In [1]: import numpy as np

In [2]: np.set_printoptions(precision=3, suppress=True, linewidth=120)

In [3]: K = np.array([[2, 1, 0, 0],
   ...:     [1, 1, 1, 1],
   ...:     [0, 1, 2, 0],
   ...:     [1, 0, 2, 2],
   ...:     [1, 0, 1, 0],
   ...:     [1, 1, 0, 0],
   ...:     [0, 1, 2, 0]])

In [4]: print(K)
[[2 1 0 0]
 [1 1 1 1]
 [0 1 2 0]
 [1 0 2 2]
 [1 0 1 0]
 [1 1 0 0]
 [0 1 2 0]]

In [5]: hat = K @ np.linalg.solve(K.T @ K, K.T)

In [6]: print(np.round(np.linalg.eigvalsh(hat), 3) + 0)
[0. 0. 0. 1. 1. 1. 1.]

In [7]: print(np.allclose(hat @ hat, hat))
True

In [8]: print(np.diag(hat))
[0.657 0.457 0.483 0.864 0.724 0.331 0.483]

In [9]: print(np.linalg.matrix_rank(np.eye(7) - hat))
3

In [10]: print(np.trace(hat))
4.0

In [11]: print(np.round(hat @ K[:, 3], 3) + 0)
[0. 1. 0. 2. 0. 0. 0.]

In [12]: m1 = np.loadtxt("data.csv", delimiter=",")

In [13]: print(m1)
[[-1.39  -0.389  0.154 -1.794 -1.386  1.325]
 [-0.834 -1.537  1.467  1.396 -1.115 -0.773]
 [-1.251 -0.943 -2.443  0.514  0.049 -0.558]
 [-1.39   0.203  0.787 -1.242  1.413 -1.693]
 [ 1.39  -0.322 -0.467 -1.197 -1.488 -1.76 ]
 [ 0.973 -2.335  0.128 -0.77   1.273  0.609]]

In [14]: print(np.linalg.norm(m1, axis=1))
[3. 3. 3. 3. 3. 3.]

In [15]: print(np.round(np.linalg.norm(m1, "nuc"), 3))
18.0

In [16]: print(round(float(np.linalg.norm(m1, 2)), 3))
3.0

In [17]: A = np.loadtxt("case0.csv", delimiter=",")

In [18]: print(A)
[[-0.47   0.07   0.637 -0.467 -0.024 -0.387]
 [ 0.214 -0.674 -0.092 -0.521  0.465  0.066]
 [-0.342  0.193  0.109 -0.215  0.093  0.883]
 [ 0.513 -0.268  0.525 -0.016 -0.572  0.249]
 [-0.555 -0.652  0.052  0.493 -0.135  0.055]
 [ 0.214  0.086  0.543  0.47   0.655  0.042]]

In [19]: rng = np.random.default_rng(4672)

In [20]: idx = rng.permutation(6)

In [21]: print(idx)
[4 0 1 3 2 5]

In [22]: other = A[idx][:, idx]

In [23]: print(np.sort(np.abs(np.linalg.eigvals(other))))
[1. 1. 1. 1. 1. 1.]

In [24]: print(round(float(np.linalg.det(other)), 3), round(np.linalg.det(A[idx]), 3))
-1.0 1.0

In [25]: print(np.diag(other))
[-0.135 -0.47  -0.674 -0.016  0.109  0.042]

In [26]: print(np.allclose(other, A))
False

In [27]: print(other)
[[-0.135 -0.555 -0.652  0.493  0.052  0.055]
 [-0.024 -0.47   0.07  -0.467  0.637 -0.387]
 [ 0.465  0.214 -0.674 -0.521 -0.092  0.066]
 [-0.572  0.513 -0.268 -0.016  0.525  0.249]
 [ 0.093 -0.342  0.193 -0.215  0.109  0.883]
 [ 0.655  0.214  0.086  0.47   0.543  0.042]]

In [28]: idx = rng.permutation(6)

In [29]: other = A[:, idx] * rng.choice([-1, 1], 6)

In [30]: print(other)
[[-0.024  0.07   0.467 -0.387  0.637  0.47 ]
 [ 0.465 -0.674  0.521  0.066 -0.092 -0.214]
 [ 0.093  0.193  0.215  0.883  0.109  0.342]
 [-0.572 -0.268  0.016  0.249  0.525 -0.513]
 [-0.135 -0.652 -0.493  0.055  0.052  0.555]
 [ 0.655  0.086 -0.47   0.042  0.543 -0.214]]

In [31]: U, _, Vh = np.linalg.svd(A.T @ other)

In [32]: print(idx)
[4 1 3 5 2 0]

In [33]: x0 = np.array([0, -3, 3, -3, 2, -2])

In [34]: print((other * x0).sum(axis=1))
[ 2.686  3.629 -3.049  2.182 -0.695 -0.279]

In [35]: print(other @ x0)
[ 2.686  3.629 -3.049  2.182 -0.695 -0.279]

In [36]: print((other @ x0).argmax())
1

In [37]: print(other @ (2 * x0))
[ 5.371  7.257 -6.098  4.365 -1.39  -0.559]

In [38]: print(np.linalg.norm(other @ x0) <= np.linalg.norm(other, 2) * np.linalg.norm(x0) + 1e-9)
True

In [39]: print(np.einsum("ij,j->i", other, x0))
[ 2.686  3.629 -3.049  2.182 -0.695 -0.279]

In [40]: print(round(float(np.trace(m1)), 3))
-7.492

In [41]: print(np.allclose(m1, m1.T))
False

In [42]: E = np.load("sample11.npy")

In [43]: print(E)
[[-5.978  2.018  6.023 -6.036 -1.996 -3.973  3.977]
 [-9.083  3.072  9.083 -9.077 -3.09  -6.022  6.025]
 [-3.018  1.036  3.035 -3.001 -0.985 -1.936  2.042]
 [-9.015  2.953  9.061 -9.022 -2.954 -6.028  6.053]]

In [44]: def softmax(z):
    ...:     e = np.exp(z - z.max(axis=-1, keepdims=True))
    ...:     return e / e.sum(axis=-1, keepdims=True)
    ...: 

In [45]: print(softmax(E).sum(axis=1))
[1. 1. 1. 1.]

In [46]: att = E @ E.T / np.sqrt(7)

In [47]: print(softmax(att).round(6).argmax(axis=1))
[1 1 1 1]

In [48]: print(np.round(softmax(att + np.triu(np.full(att.shape, -np.inf), 1)), 3) + 0)
[[1.    0.    0.    0.   ]
 [0.    1.    0.    0.   ]
 [0.    1.    0.    0.   ]
 [0.    0.669 0.    0.331]]

In [49]: print(softmax(att)[2] @ E)
[-9.053  3.02   9.073 -9.053 -3.03  -6.025  6.037]
